>>> import numpy as np
>>> np.set_printoptions(suppress=True, linewidth=100)
>>> feats = np.diag(10 * np.array([3, -8, 1, 2, 9])) + np.array([[1, 6, 2, 6, 5],
...     [1, 5, 7, 9, 2],
...     [0, 8, 8, 6, 7],
...     [5, 6, 8, 1, 3],
...     [9, 3, 7, 0, 2]])
>>> feats
array([[ 31,   6,   2,   6,   5],
       [  1, -75,   7,   9,   2],
       [  0,   8,  18,   6,   7],
       [  5,   6,   8,  21,   3],
       [  9,   3,   7,   0,  92]])
>>> def softmax(z):
...     e = np.exp(z - z.max(axis=-1, keepdims=True))
...     return e / e.sum(axis=-1, keepdims=True)
... 
>>> softmax(10 * feats[4])
array([0., 0., 0., 0., 1.])
>>> np.round(softmax(feats).sum(axis=1), 1)
array([1., 1., 1., 1., 1.])
>>> att = feats @ feats.T / np.sqrt(5)
>>> softmax(att).round(6).argmax(axis=1)
array([0, 1, 4, 3, 4])
>>> softmax(att)[4] @ feats
array([ 9.,  3.,  7.,  0., 92.])
>>> E = np.load("sample8.npy")
>>> E
array([[-3.9, -8. ,  9. ],
       [ 6. ,  7.1,  1. ],
       [-4. , -8. ,  9.1]])
>>> np.round(softmax(E[2] + 2), 1) + 0
array([0., 0., 1.])
>>> np.round(softmax(10 * E[2]), 1) + 0
array([0., 0., 1.])
>>> np.round(softmax(E[2]), 1) + 0
array([0., 0., 1.])
>>> np.round(softmax(E).sum(axis=1), 1)
array([1., 1., 1.])
>>> att = E @ E.T / np.sqrt(3)
>>> np.round(softmax(att + np.triu(np.full(att.shape, -np.inf), 1)), 1) + 0
array([[1. , 0. , 0. ],
       [0. , 1. , 0. ],
       [0.3, 0. , 0.7]])
>>> np.round(softmax(att)[2] @ E, 1)
array([-4. , -8. ,  9.1])
>>> softmax(att).round(6).argmax(axis=1)
array([2, 1, 2])
>>> np.round(softmax(att), 1) + 0
array([[0.3, 0. , 0.7],
       [0. , 1. , 0. ],
       [0.3, 0. , 0.7]])
>>> rng = np.random.default_rng(7800)
>>> ang = np.sort(rng.uniform(-2, 2, 17))
>>> J = np.c_[ang, ang ** 2, ang ** 3] @ np.array([[1, -3, 2], [4, 2, 5], [-1, -4, 5]])
>>> J.round(1)
array([[ 20.9,  43.6, -22.3],
       [ 19. ,  39.6, -19.5],
       [  9.5,  19.8,  -7.1],
       [  6.1,  13. ,  -3.7],
       [  5.3,  11.6,  -3. ],
       [  1. ,   3.3,  -0.5],
       [  0.9,   3. ,  -0.4],
       [  0.4,   2.1,  -0.3],
       [  0.2,   1.6,  -0.3],
       [  0.1,   1.3,  -0.3],
       [  0.1,  -0.3,   0.2],
       [  1.1,  -1.3,   2.3],
       [  1.7,  -1.8,   3.7],
       [  2.8,  -3.1,   7.1],
       [  4.8,  -6.5,  15.7],
       [  8.1, -17.7,  39.9],
       [  9.1, -23.4,  51.2]])
>>> q, evecs = np.linalg.qr(feats[:, :3])[0], np.linalg.qr(feats[:, 3:])[0]
>>> sig = np.linalg.svd(q.T @ evecs, compute_uv=False)
>>> (sig > 0.9).sum()
np.int64(0)
>>> sig.round(1)
array([0.8, 0.2])
>>> np.round(np.degrees(np.arccos(sig.clip(0, 1))), 1)
array([35.9, 79.6])
>>> round(np.log10(np.linalg.cond(J)))
2
>>> np.argsort(-np.linalg.norm(J, axis=0).round(6), kind="stable")[:3]
array([2, 1, 0])
>>> [round(float(x), 1) for x in np.linalg.svd(J, compute_uv=False)[:3]]
[97.4, 47.5, 3.0]
>>> np.round(np.abs(np.linalg.svd(J)[2][-1]), 1)
array([0.7, 0.5, 0.4])
